$ python -q
>>> import numpy as np
>>> import numpy.linalg as la
>>> np.set_printoptions(suppress=True, linewidth=140)
>>> def rd(a):
...     return np.round(a, 2) + 0
... 
>>> M = np.loadtxt("mat.csv", delimiter=",")
>>> M
array([[ 1. , -0.3, -0.3,  0. ,  1.1,  3. ,  0.2,  1.1, -0.9, -1.1, -1. , -0.1, -0.1, -0.7],
       [-0.4,  2.5,  1.2,  0.2, -0.6,  0.7, -1.8,  0.5,  0.1, -0.7, -1.2,  0.9, -0.9,  0. ],
       [-0.7,  0.8, -0.4, -1.1,  0.3, -0.2, -0.8,  0.1,  1.3,  1.9, -0.3, -0.5, -1.2,  0.6],
       [ 0.9,  0.6, -1.3,  0.7,  1.8, -0.1,  1.2, -1.7,  0.3,  0. ,  0.1,  0.1, -1.1,  1.9],
       [-1.4,  0.1,  1.6, -1.4, -0.5, -0.6,  0.5,  0.4, -0.2,  0.3,  2.1,  1.1, -1.1,  1.5],
       [-1.1,  0.4,  0.3, -0.6, -0.1, -0.1, -0.8,  0.7,  1. ,  0.2,  0.7, -1.5, -0.3,  0.5],
       [ 0.4,  0.5, -1.5, -0.3, -0.8,  0. , -0.9, -1.7, -2.3,  2.3,  0. , -0.1, -0.4,  0. ],
       [-2.4, -0.4, -1. , -0.1,  0.1, -0.6,  0. , -1.3, -2. ,  0.4, -0.3,  0.4,  1.1, -1. ],
       [ 1.2, -1.6, -0.2,  1. ,  0. , -0.1, -0.1, -1.3,  0.1,  1. ,  2.3, -0.8,  0.4,  0.7],
       [-0.1, -1.4,  0.4,  0.1,  1.8, -2.2,  0.1,  0.3, -0.8,  0. , -0.4,  0.3,  0.4, -0.2],
       [ 1.1,  0.5,  0.2, -1. , -0.2,  0.7,  2.3, -1.5,  1.1, -1.1, -0.6,  0.6,  2.1, -0.7],
       [ 0.7,  1.3, -0.3,  0.7, -2.3, -0.5, -0.3, -0.5,  1. ,  1. ,  0.5,  1.6, -0.8,  0.8]])
>>> W1 = np.array([[4, -1, -3, 5, 1, -1],
...     [-4, -4, 1, 2, 4, 2],
...     [-1, 0, 3, 1, -5, 2],
...     [1, 4, 5, 3, -5, 0],
...     [-1, -2, 1, -1, -4, -4],
...     [0, 2, -3, 2, 0, -5],
...     [2, -5, -4, -3, 4, -3],
...     [-3, 0, 2, -3, -2, -1],
...     [0, 0, 0, 4, 3, 3],
...     [-4, -5, -3, 3, 3, -1],
...     [-2, -4, -5, -4, -4, 4],
...     [1, 0, 2, -4, -5, -3],
...     [1, 4, 1, -4, 1, 3],
...     [-5, -2, 2, 5, 5, 2]])
>>> beta = np.array([5, 5, -5, 1, 0, -1])
>>> H = np.maximum(M @ W1 + beta, 0)
>>> la.matrix_rank(H)
np.int64(6)
>>> basis = np.array([[-2, 2, 1],
...     [0, -1, 1],
...     [-1, 0, -2],
...     [0, -2, 0],
...     [-1, -2, 1],
...     [1, -1, -1]])
>>> W1 @ basis
array([[ -7,  -2,  11],
       [  5, -18,  -8],
       [  6,   4, -14],
       [ -2,   2, -10],
       [  1,  14,  -5],
       [ -2,  -1,  13],
       [ -7,  10,  12],
       [  5,   5,  -8],
       [  0, -17,   0],
       [  7, -14,   1],
       [ 17,  12,  -4],
       [ -2,  23,  -5],
       [ -1,   1,   1],
       [  5, -30,  -8]])
>>> f = np.array([2, 0])
>>> rd(np.cross(M[8, :3], M[10, :3]))
array([-0.22, -0.46,  2.36])
>>> np.convolve(M[8], f)
array([ 2.4, -3.2, -0.4,  2. ,  0. , -0.2, -0.2, -2.6,  0.2,  2. ,  4.6, -1.6,  0.8,  1.4,  0. ])
>>> gram = M.T @ M
>>> rd(la.svd(M, compute_uv=False) ** 2)
array([36.8 , 32.9 , 24.78, 23.15, 17.57, 12.55,  9.72,  9.34,  4.28,  2.66,  1.06,  0.08])
>>> rd(np.trace(gram)), (M ** 2).sum()
(np.float64(174.89), np.float64(174.89))
>>> rd(la.eigvalsh(gram)[::-1])
array([36.8 , 32.9 , 24.78, 23.15, 17.57, 12.55,  9.72,  9.34,  4.28,  2.66,  1.06,  0.08,  0.  ,  0.  ])
>>> f, v = M[6], M[7]
>>> f @ f
np.float64(17.84)
>>> pr = (f @ v) / (f @ f) * f
>>> rd(la.norm(f + v) ** 2 + la.norm(f - v) ** 2)
np.float64(66.9)
>>> rd(pr)
array([ 0.17,  0.21, -0.63, -0.13, -0.34,  0.  , -0.38, -0.72, -0.97,  0.97,  0.  , -0.04, -0.17,  0.  ])
>>> np.abs(M).max()
np.float64(3.0)
>>> M[:, 14]
Traceback (most recent call last):
  File "<python-input-25>", line 1, in <module>
    M[:, 14]
    ~^^^^^^^
IndexError: index 14 is out of bounds for axis 1 with size 14
>>> np.count_nonzero(M)
np.int64(159)
>>> rd(la.norm(M))
np.float64(13.22)
>>> rd(la.svd(M, compute_uv=False))
array([6.07, 5.74, 4.98, 4.81, 4.19, 3.54, 3.12, 3.06, 2.07, 1.63, 1.03, 0.28])
>>> rd(M.sum(axis=0))
array([-0.8,  3. , -1.3, -1.8,  0.6,  0. , -0.4, -4.9, -1.3,  4.2,  1.9,  2. , -1.9,  3.4])
>>> la.rank(M)
Traceback (most recent call last):
  File "<python-input-30>", line 1, in <module>
    la.rank(M)
    ^^^^^^^
AttributeError: module 'numpy.linalg' has no attribute 'rank'
>>> rd(M.sum(axis=1))
array([ 1.9,  0.5, -0.2,  3.4,  2.4, -0.7, -4.8, -7.1,  2.6, -1.7,  3.5,  2.9])
>>> M.shape
(12, 14)
>>> E = np.loadtxt("data.csv", delimiter=",")
>>> E
array([[-3., -3.,  0.,  1., -2., -2.,  1.],
       [-3., -3., -3.,  0.,  1., -2., -2.],
       [ 0., -3., -3., -3.,  0.,  1., -2.],
       [ 1.,  0., -3., -3., -3.,  0.,  1.],
       [-2.,  1.,  0., -3., -3., -3.,  0.],
       [-2., -2.,  1.,  0., -3., -3., -3.],
       [ 1., -2., -2.,  1.,  0., -3., -3.]])
>>> # symmetric, so the eigenvalues are real
>>> vals, evecs = la.eigvalsh(E)
Traceback (most recent call last):
  File "<python-input-36>", line 1, in <module>
    vals, evecs = la.eigvalsh(E)
    ^^^^^^^^^^^
ValueError: too many values to unpack (expected 2)
>>> vals, evecs = la.eigh(E)
>>> rd(evecs @ np.diag(vals) @ evecs.T)
array([[-3., -3.,  0.,  1., -2., -2.,  1.],
       [-3., -3., -3.,  0.,  1., -2., -2.],
       [ 0., -3., -3., -3.,  0.,  1., -2.],
       [ 1.,  0., -3., -3., -3.,  0.,  1.],
       [-2.,  1.,  0., -3., -3., -3.,  0.],
       [-2., -2.,  1.,  0., -3., -3., -3.],
       [ 1., -2., -2.,  1.,  0., -3., -3.]])
>>> rd(vals)
array([-10.  ,  -6.64,  -6.56,  -4.17,   0.78,   2.74,   2.86])
>>> rd(la.svd(E, compute_uv=False))
array([10.  ,  6.64,  6.56,  4.17,  2.86,  2.74,  0.78])
>>> rd(evecs.T @ evecs)
array([[1., 0., 0., 0., 0., 0., 0.],
       [0., 1., 0., 0., 0., 0., 0.],
       [0., 0., 1., 0., 0., 0., 0.],
       [0., 0., 0., 1., 0., 0., 0.],
       [0., 0., 0., 0., 1., 0., 0.],
       [0., 0., 0., 0., 0., 1., 0.],
       [0., 0., 0., 0., 0., 0., 1.]])
>>> rd(vals.sum()), np.trace(E)
(np.float64(-21.0), np.float64(-21.0))
